$ ipython --no-banner

In [1]: import numpy as np

In [2]: import numpy.linalg as la

In [3]: np.set_printoptions(precision=1, suppress=True, linewidth=120, legacy="1.25")

In [4]: out = np.array([[1, 1, 1, 0],
   ...:     [2, 0, 2, 1],
   ...:     [1, 1, 2, 0],
   ...:     [0, 0, 2, 1],
   ...:     [0, 0, 0, 1],
   ...:     [2, 1, 2, 0],
   ...:     [1, 2, 0, 1],
   ...:     [1, 2, 2, 0]])

In [5]: cent = np.array([[0, -3, 0, 0, -2, 2],
   ...:     [-1, -2, -3, -3, -3, 0],
   ...:     [2, 3, 3, 1, 3, -2],
   ...:     [1, 2, 2, 0, 2, 3]])

In [6]: m1 = out @ cent

In [7]: m1
Out[7]: 
array([[ 1, -2,  0, -2, -2,  0],
       [ 5,  2,  8,  2,  4,  3],
       [ 3,  1,  3, -1,  1, -2],
       [ 5,  8,  8,  2,  8, -1],
       [ 1,  2,  2,  0,  2,  3],
       [ 3, -2,  3, -1, -1,  0],
       [-1, -5, -4, -6, -6,  5],
       [ 2, -1,  0, -4, -2, -2]])

In [8]: la.lstsq(m1[:-1].T, m1[-1])[2]
Out[8]: 4

In [9]: print(np.unique(m1.round(6), axis=0).shape)
(8, 6)

In [10]: np.round(np.trace(la.pinv(m1) @ m1), 1)
Out[10]: 4.0

In [11]: np.allclose(m1[:-1].T @ la.lstsq(m1[:-1].T, m1[-1])[0], m1[-1])
Out[11]: True

In [12]: Uu, sv, Vh = la.svd(m1)

In [13]: sv.round(1) + 0
Out[13]: array([21. ,  9.6,  6.6,  4.3,  0. ,  0. ])

In [14]: np.argmax(sv[:-1] / (sv[1:] + 1e-6)) + 1
Out[14]: 4

In [15]: out = Uu[:, :4] @ np.diag(sv[:4]) @ Vh[:4]

In [16]: round(la.norm(m1 - out, 2), 1), round(sv[4], 1)
Out[16]: (0.0, 0.0)

In [17]: np.round(np.abs(m1 - out).max(), 1)
Out[17]: 0.0

In [18]: la.matrix_rank(m1, rtol=0.05)
Out[18]: 4

In [19]: out.round(1) + 0
Out[19]: 
array([[ 1., -2.,  0., -2., -2.,  0.],
       [ 5.,  2.,  8.,  2.,  4.,  3.],
       [ 3.,  1.,  3., -1.,  1., -2.],
       [ 5.,  8.,  8.,  2.,  8., -1.],
       [ 1.,  2.,  2.,  0.,  2.,  3.],
       [ 3., -2.,  3., -1., -1.,  0.],
       [-1., -5., -4., -6., -6.,  5.],
       [ 2., -1.,  0., -4., -2., -2.]])

In [20]: np.round(la.norm(m1 - out) / la.norm(m1), 1)
Out[20]: 0.0

In [21]: out = m1[0, 0] * m1[1:] - np.outer(m1[1:, 0], m1[0])

In [22]: print(out)
[[ 0 12  8 12 14  3]
 [ 0  7  3  5  7 -2]
 [ 0 18  8 12 18 -1]
 [ 0  4  2  2  4  3]
 [ 0  4  3  5  5  0]
 [ 0 -7 -4 -8 -8  5]
 [ 0  3  0  0  2 -2]]

In [23]: np.flatnonzero(~out.round(6).any(axis=1))
Out[23]: array([], dtype=int64)

In [24]: print(m1[:, 0] / m1[0, 0])
[ 1.  5.  3.  5.  1.  3. -1.  2.]

In [25]: la.matrix_rank(out), la.matrix_rank(m1)
Out[25]: (3, 4)

In [26]: la.norm(out, axis=0)
Out[26]: array([ 0. , 24.6, 12.9, 20.1, 26. ,  7.2])

In [27]: la.norm(out, axis=1).argmax()
Out[27]: 2

In [28]: round(float(la.norm(out, 2)), 1)
Out[28]: 42.9

In [29]: round(la.norm(out[3] - out[5]), 1)
Out[29]: 20.1

In [30]: X = np.load("run12.npy")

In [31]: print(X.round(1) + 0)
[[-0.2 -0.6 -0.3  0.7]
 [ 0.8  0.1  0.3  0.6]
 [ 0.   0.7 -0.7  0.3]
 [-0.6  0.4  0.6  0.4]]

In [32]: x0 = np.array([2, -1, 0, 3])

In [33]: np.abs(la.eigvals(X))
Out[33]: array([1., 1., 1., 1.])

In [34]: np.round(la.inv(X), 1) + 0
Out[34]: 
array([[-0.2,  0.8,  0. , -0.6],
       [-0.6,  0.1,  0.7,  0.4],
       [-0.3,  0.3, -0.7,  0.6],
       [ 0.7,  0.6,  0.3,  0.4]])

In [35]: np.sort(np.abs(np.degrees(np.angle(la.eigvals(X)))))
Out[35]: array([  0. , 100.9, 100.9, 180. ])

In [36]: 4 - la.matrix_rank(X - np.eye(4), tol=1e-8)
Out[36]: 1

In [37]: data = np.load("m.npy")

In [38]: data
Out[38]: 
array([[ 0, 16, 36,  0,  0,  0],
       [16, 24, 36,  0,  0,  0],
       [36,  0, 36,  0,  0,  0],
       [ 0, 12, 27,  0,  4,  9],
       [12, 18, 27,  4,  6,  9],
       [27,  0, 27,  9,  0,  9]])

In [39]: out = la.inv(data)

In [40]: round(la.cond(data), 1)
Out[40]: 49.2

In [41]: round(float(la.det(data) * la.det(out)), 1)
Out[41]: 1.0

In [42]: out.round(1) + 0
Out[42]: 
array([[ 0. ,  0. ,  0. ,  0. ,  0. ,  0. ],
       [ 0. ,  0.1,  0. ,  0. ,  0. ,  0. ],
       [ 0. ,  0. ,  0. ,  0. ,  0. ,  0. ],
       [ 0.1, -0.1,  0. , -0.2,  0.1,  0.1],
       [ 0.1, -0.2,  0.1, -0.1,  0.3, -0.1],
       [-0.1,  0.1,  0. ,  0.2, -0.1,  0.1]])

In [43]: rng = np.random.default_rng(574)

In [44]: out = data + rng.integers(-2, 3, (6, 5)) @ rng.integers(-2, 3, (5, 6))

In [45]: out
Out[45]: 
array([[-6, 26, 34, -2,  1,  2],
       [20, 28, 40,  4,  0, -6],
       [26, 10, 31, -2,  2,  7],
       [-2, 22, 26, -2,  6,  8],
       [16, 17, 23, -6, 13,  5],
       [29, -7, 30,  9, -5,  8]])

In [46]: np.round(la.svd(out - data, compute_uv=False), 1) + 0
Out[46]: array([23.7, 14.5, 11.8,  4. ,  0.7,  0. ])

In [47]: la.matrix_rank(out - data, tol=1e-8)
Out[47]: 5

In [48]: print(np.abs(out - data).sum(axis=1))
[23 22 36 18 30 18]

In [49]: out = data / np.sqrt((data ** 2).mean(axis=1, keepdims=True))

In [50]: la.matrix_rank(data - data.mean(axis=1, keepdims=True))
Out[50]: 5

In [51]: data.shape
Out[51]: (6, 6)

In [52]: data.sum(axis=1)
Out[52]: array([52, 76, 72, 52, 76, 72])

In [53]: la.matrix_rank(data)
Out[53]: 6

In [54]: print(data.mean(axis=0))
[15.2 11.7 31.5  2.2  1.7  4.5]

In [55]: np.unravel_index(np.abs(data).argmax(), data.shape)
Out[55]: (0, 2)

In [56]: np.count_nonzero(data)
Out[56]: 21

In [57]: np.abs(data).max()
Out[57]: 36

In [58]: la.svd(data, compute_uv=False)
Out[58]: array([92.4, 35.5, 14.6, 11.9,  5.6,  1.9])

In [59]: arr = np.tril(np.array([[-4, -5, -1, -5], [-2, -3, 5, 4], [0, -5, -4, -2], [2, -3, -2, -3]]), -1) + np.eye(4, dtype=int)

In [60]: arr
Out[60]: 
array([[ 1,  0,  0,  0],
       [-2,  1,  0,  0],
       [ 0, -5,  1,  0],
       [ 2, -3, -2,  1]])

In [61]: x0 = np.array([-4, 4, 1, 4])

In [62]: np.round(X @ x0, 1) + 0
Out[62]: array([0.8, 0. , 3.4, 6.1])

In [63]: X @ np.ones(4)
Out[63]: array([-0.5,  1.8,  0.3,  0.7])

In [64]: vals, V = la.eig(arr)

In [65]: print(np.sort(la.eigvals(arr @ arr)))
[1. 1. 1. 1.]

In [66]: print(np.sort(la.eigvals(la.inv(arr))))
[1.-0.j 1.+0.j 1.+0.j 1.+0.j]

In [67]: W = np.array([[0, 0], [1, 1], [2, 2], [0, 3]])

In [68]: beta = np.array([1, -4])

In [69]: H = np.maximum(arr @ W + beta, 0)

In [70]: (H > 0).astype(int)
Out[70]: 
array([[1, 0],
       [1, 0],
       [0, 0],
       [0, 0]])

In [71]: la.matrix_rank(H)
Out[71]: 1

In [72]: cent = np.array([[4, 3], [3, 0]])

In [73]: W @ cent
Out[73]: 
array([[ 0,  0],
       [ 7,  3],
       [14,  6],
       [ 9,  0]])

In [74]: O, r_ = la.qr(arr)

In [75]: print(abs(r_[0, 0]), np.round(la.norm(arr[:, 0]), 1))
3.0 3.0

In [76]: print(np.allclose(r_.T @ r_, arr.T @ arr))
True

In [77]: np.round(np.abs(np.diag(r_)), 1) + 0
Out[77]: array([3. , 5.3, 1.7, 0. ])

In [78]: E = np.array([[-2, -2, -1, -2], [0, -1, -1, -1], [0, 0, 0, 3], [0, 0, 0, 3]])

In [79]: # triangular

In [80]: print(la.matrix_rank(E - E[0, 0] * np.eye(4)))
3

In [81]: np.sort(la.eigvals(E))
Out[81]: array([-2., -1.,  0.,  3.])

In [82]: [int(la.matrix_rank(la.matrix_power(E, p))) for p in range(1, 5)]
Out[82]: [3, 3, 3, 3]

In [83]: E @ E
Out[83]: 
array([[ 4,  6,  4, -3],
       [ 0,  1,  1, -5],
       [ 0,  0,  0,  9],
       [ 0,  0,  0,  9]])

In [84]: np.prod(np.diag(E)), round(float(la.det(E)), 1)
Out[84]: (0, 0.0)

In [85]: np.round(la.norm(E, 2) / la.norm(E), 1)
Out[85]: 0.9

In [86]: Uu, sv, Vh = la.svd(E, full_matrices=False)

In [87]: np.abs(Uu[:, 0]).round(6).argmax()
Out[87]: 0

In [88]: round(float(np.sqrt((sv ** 2).sum())), 1), round(float(la.norm(E)), 1)
Out[88]: (5.8, 5.8)

In [89]: Uu.shape, sv.shape, Vh.shape
Out[89]: ((4, 4), (4,), (4, 4))

In [90]: np.abs(Vh[0])
Out[90]: array([0.2, 0.3, 0.2, 0.9])

In [91]: np.round(Uu.T @ E @ Vh.T, 1) + 0
Out[91]: 
array([[5.1, 0. , 0. , 0. ],
       [0. , 2.6, 0. , 0. ],
       [0. , 0. , 0.9, 0. ],
       [0. , 0. , 0. , 0. ]])

In [92]: (sv > 1e-8).sum()
Out[92]: 3

In [93]: np.allclose(Uu * sv @ Vh, E)
Out[93]: True

In [94]: W0 = np.loadtxt("out8.csv", delimiter=",")

In [95]: W0.round(1) + 0
Out[95]: 
array([[ 0.2, -0.2,  0. ,  0. ,  0. ,  0. , -0.3,  0.1,  0. ,  0.2],
       [-0.2,  0.2,  0. ,  0. ,  0. ,  0. ,  0.3, -0.1,  0. , -0.2],
       [ 0. ,  0. ,  0. ,  0. ,  0. ,  0. ,  0.1,  0. ,  0. ,  0. ],
       [ 0. ,  0. ,  0. ,  0. ,  0. ,  0. , -0.1,  0. ,  0. ,  0. ],
       [ 0. ,  0. ,  0. ,  0. ,  0. ,  0. , -0.1,  0. ,  0. ,  0. ],
       [ 0. ,  0. ,  0. ,  0. ,  0. ,  0. ,  0.1,  0. ,  0. ,  0. ],
       [-0.3,  0.3,  0.1, -0.1, -0.1,  0.1,  0.4, -0.2, -0.1, -0.3],
       [ 0.1, -0.1,  0. ,  0. ,  0. ,  0. , -0.2,  0.1,  0. ,  0.1],
       [ 0. ,  0. ,  0. ,  0. ,  0. ,  0. , -0.1,  0. ,  0. ,  0. ],
       [ 0.2, -0.2,  0. ,  0. ,  0. ,  0. , -0.3,  0.1,  0. ,  0.2]])

In [96]: # symmetric

In [97]: z = rng.permutation(6)

In [98]: z
Out[98]: array([3, 2, 5, 4, 1, 0])

In [99]: out = data[z][:, z]

In [100]: np.diag(out)
Out[100]: array([ 0, 36,  9,  6, 24,  0])

In [101]: np.sort(np.abs(la.eigvals(out)))
Out[101]: array([ 3.6,  5.1, 14.5, 16.5, 20.5, 65.9])

In [102]: np.trace(out)
Out[102]: 75

In [103]: out
Out[103]: 
array([[ 0, 27,  9,  4, 12,  0],
       [ 0, 36,  0,  0,  0, 36],
       [ 9, 27,  9,  0,  0, 27],
       [ 4, 27,  9,  6, 18, 12],
       [ 0, 36,  0,  0, 24, 16],
       [ 0, 36,  0,  0, 16,  0]])

In [104]: rk = la.matrix_rank(W0)

In [105]: print(rk)
1

In [106]: N = la.svd(W0)[2][rk:].T

In [107]: print(np.round(N @ N.T, 1) + 0)
[[ 0.8  0.2  0.   0.   0.   0.   0.3 -0.1  0.  -0.2]
 [ 0.2  0.8  0.   0.   0.   0.  -0.3  0.1  0.   0.2]
 [ 0.   0.   1.   0.   0.   0.  -0.1  0.   0.   0. ]
 [ 0.   0.   0.   1.   0.   0.   0.1  0.   0.   0. ]
 [ 0.   0.   0.   0.   1.   0.   0.1  0.   0.   0. ]
 [ 0.   0.   0.   0.   0.   1.  -0.1  0.   0.   0. ]
 [ 0.3 -0.3 -0.1  0.1  0.1 -0.1  0.6  0.2  0.1  0.3]
 [-0.1  0.1  0.   0.   0.   0.   0.2  0.9  0.  -0.1]
 [ 0.   0.   0.   0.   0.   0.   0.1  0.   1.   0. ]
 [-0.2  0.2  0.   0.   0.   0.   0.3 -0.1  0.   0.8]]

In [108]: N.shape
Out[108]: (10, 9)

In [109]: np.allclose(W0 @ N, 0)
Out[109]: True

In [110]: la.matrix_rank(W0.T @ W0), la.matrix_rank(W0 @ W0.T)
Out[110]: (1, 1)

In [111]: M = np.load("dump.npy")

In [112]: M
Out[112]: 
array([[4., 1., 1., 1., 1., 1., 1., 1., 1., 1.],
       [1., 4., 1., 1., 1., 1., 1., 1., 1., 1.],
       [1., 1., 4., 1., 1., 1., 1., 1., 1., 1.],
       [1., 1., 1., 4., 1., 1., 1., 1., 1., 1.],
       [1., 1., 1., 1., 4., 1., 1., 1., 1., 1.],
       [1., 1., 1., 1., 1., 4., 1., 1., 1., 1.],
       [1., 1., 1., 1., 1., 1., 4., 1., 1., 1.],
       [1., 1., 1., 1., 1., 1., 1., 4., 1., 1.],
       [1., 1., 1., 1., 1., 1., 1., 1., 4., 1.],
       [1., 1., 1., 1., 1., 1., 1., 1., 1., 4.]])

In [113]: t3 = np.stack([M, 4 * M, M[::-1]])

In [114]: t3.shape
Out[114]: (3, 10, 10)

In [115]: la.matrix_rank(t3)
Out[115]: array([10, 10, 10])

In [116]: la.matrix_rank(t3.reshape(3, -1))
Out[116]: 2

In [117]: (t3 @ M.T).shape
Out[117]: (3, 10, 10)

In [118]: M @ np.ones(10)
Out[118]: array([13., 13., 13., 13., 13., 13., 13., 13., 13., 13.])

In [119]: print(np.fft.fft(M[0]))
[13.+0.j  3.+0.j  3.+0.j  3.+0.j  3.+0.j  3.+0.j  3.+0.j  3.+0.j  3.+0.j  3.+0.j]

In [120]: np.allclose(M @ M.T, M.T @ M)
Out[120]: True

In [121]: print(np.sort(np.abs(np.fft.fft(M[0]))), np.sort(la.svd(M, compute_uv=False)))
[ 3.  3.  3.  3.  3.  3.  3.  3.  3. 13.] [ 3.  3.  3.  3.  3.  3.  3.  3.  3. 13.]

In [122]: x0 = np.ones(10)

In [123]: for _ in range(4):
     ...:     x0 = M @ x0
     ...:     x0 /= la.norm(x0)
     ...:     print(round(x0 @ M @ x0, 1))
     ...: 
13.0
13.0
13.0
13.0

In [124]: np.round(la.eigvalsh(M)[-1], 1)
Out[124]: 13.0

In [125]: x0
Out[125]: array([0.3, 0.3, 0.3, 0.3, 0.3, 0.3, 0.3, 0.3, 0.3, 0.3])

In [126]: Lm = la.cholesky(M)

In [127]: round(np.prod(np.diag(Lm)) ** 2, 1), round(la.det(M), 1)
Out[127]: (255879.0, 255879.0)

In [128]: M / np.sqrt(np.outer(np.diag(M), np.diag(M)))
Out[128]: 
array([[1. , 0.2, 0.2, 0.2, 0.2, 0.2, 0.2, 0.2, 0.2, 0.2],
       [0.2, 1. , 0.2, 0.2, 0.2, 0.2, 0.2, 0.2, 0.2, 0.2],
       [0.2, 0.2, 1. , 0.2, 0.2, 0.2, 0.2, 0.2, 0.2, 0.2],
       [0.2, 0.2, 0.2, 1. , 0.2, 0.2, 0.2, 0.2, 0.2, 0.2],
       [0.2, 0.2, 0.2, 0.2, 1. , 0.2, 0.2, 0.2, 0.2, 0.2],
       [0.2, 0.2, 0.2, 0.2, 0.2, 1. , 0.2, 0.2, 0.2, 0.2],
       [0.2, 0.2, 0.2, 0.2, 0.2, 0.2, 1. , 0.2, 0.2, 0.2],
       [0.2, 0.2, 0.2, 0.2, 0.2, 0.2, 0.2, 1. , 0.2, 0.2],
       [0.2, 0.2, 0.2, 0.2, 0.2, 0.2, 0.2, 0.2, 1. , 0.2],
       [0.2, 0.2, 0.2, 0.2, 0.2, 0.2, 0.2, 0.2, 0.2, 1. ]])

In [129]: Lm @ Lm.T
Out[129]: 
array([[4., 1., 1., 1., 1., 1., 1., 1., 1., 1.],
       [1., 4., 1., 1., 1., 1., 1., 1., 1., 1.],
       [1., 1., 4., 1., 1., 1., 1., 1., 1., 1.],
       [1., 1., 1., 4., 1., 1., 1., 1., 1., 1.],
       [1., 1., 1., 1., 4., 1., 1., 1., 1., 1.],
       [1., 1., 1., 1., 1., 4., 1., 1., 1., 1.],
       [1., 1., 1., 1., 1., 1., 4., 1., 1., 1.],
       [1., 1., 1., 1., 1., 1., 1., 4., 1., 1.],
       [1., 1., 1., 1., 1., 1., 1., 1., 4., 1.],
       [1., 1., 1., 1., 1., 1., 1., 1., 1., 4.]])

In [130]: la.eigvalsh(M).min() > 0
Out[130]: True

In [131]: def softmax(z):
     ...:     e = np.exp(z - z.max(axis=-1, keepdims=True))
     ...:     return e / e.sum(axis=-1, keepdims=True)
     ...: 

In [132]: np.round(softmax(M[1]), 1) + 0
Out[132]: array([0. , 0.7, 0. , 0. , 0. , 0. , 0. , 0. , 0. , 0. ])

In [133]: np.round(softmax(M[1] + 2), 1) + 0
Out[133]: array([0. , 0.7, 0. , 0. , 0. , 0. , 0. , 0. , 0. , 0. ])

In [134]: S = M @ M.T / np.sqrt(10)

In [135]: softmax(S).round(6).argmax(axis=1)
Out[135]: array([0, 1, 2, 3, 4, 5, 6, 7, 8, 9])

In [136]: softmax(S)[1] @ M
Out[136]: array([1.1, 3. , 1.1, 1.1, 1.1, 1.1, 1.1, 1.1, 1.1, 1.1])

In [137]: np.round(softmax(S), 1) + 0
Out[137]: 
array([[0.7, 0. , 0. , 0. , 0. , 0. , 0. , 0. , 0. , 0. ],
       [0. , 0.7, 0. , 0. , 0. , 0. , 0. , 0. , 0. , 0. ],
       [0. , 0. , 0.7, 0. , 0. , 0. , 0. , 0. , 0. , 0. ],
       [0. , 0. , 0. , 0.7, 0. , 0. , 0. , 0. , 0. , 0. ],
       [0. , 0. , 0. , 0. , 0.7, 0. , 0. , 0. , 0. , 0. ],
       [0. , 0. , 0. , 0. , 0. , 0.7, 0. , 0. , 0. , 0. ],
       [0. , 0. , 0. , 0. , 0. , 0. , 0.7, 0. , 0. , 0. ],
       [0. , 0. , 0. , 0. , 0. , 0. , 0. , 0.7, 0. , 0. ],
       [0. , 0. , 0. , 0. , 0. , 0. , 0. , 0. , 0.7, 0. ],
       [0. , 0. , 0. , 0. , 0. , 0. , 0. , 0. , 0. , 0.7]])
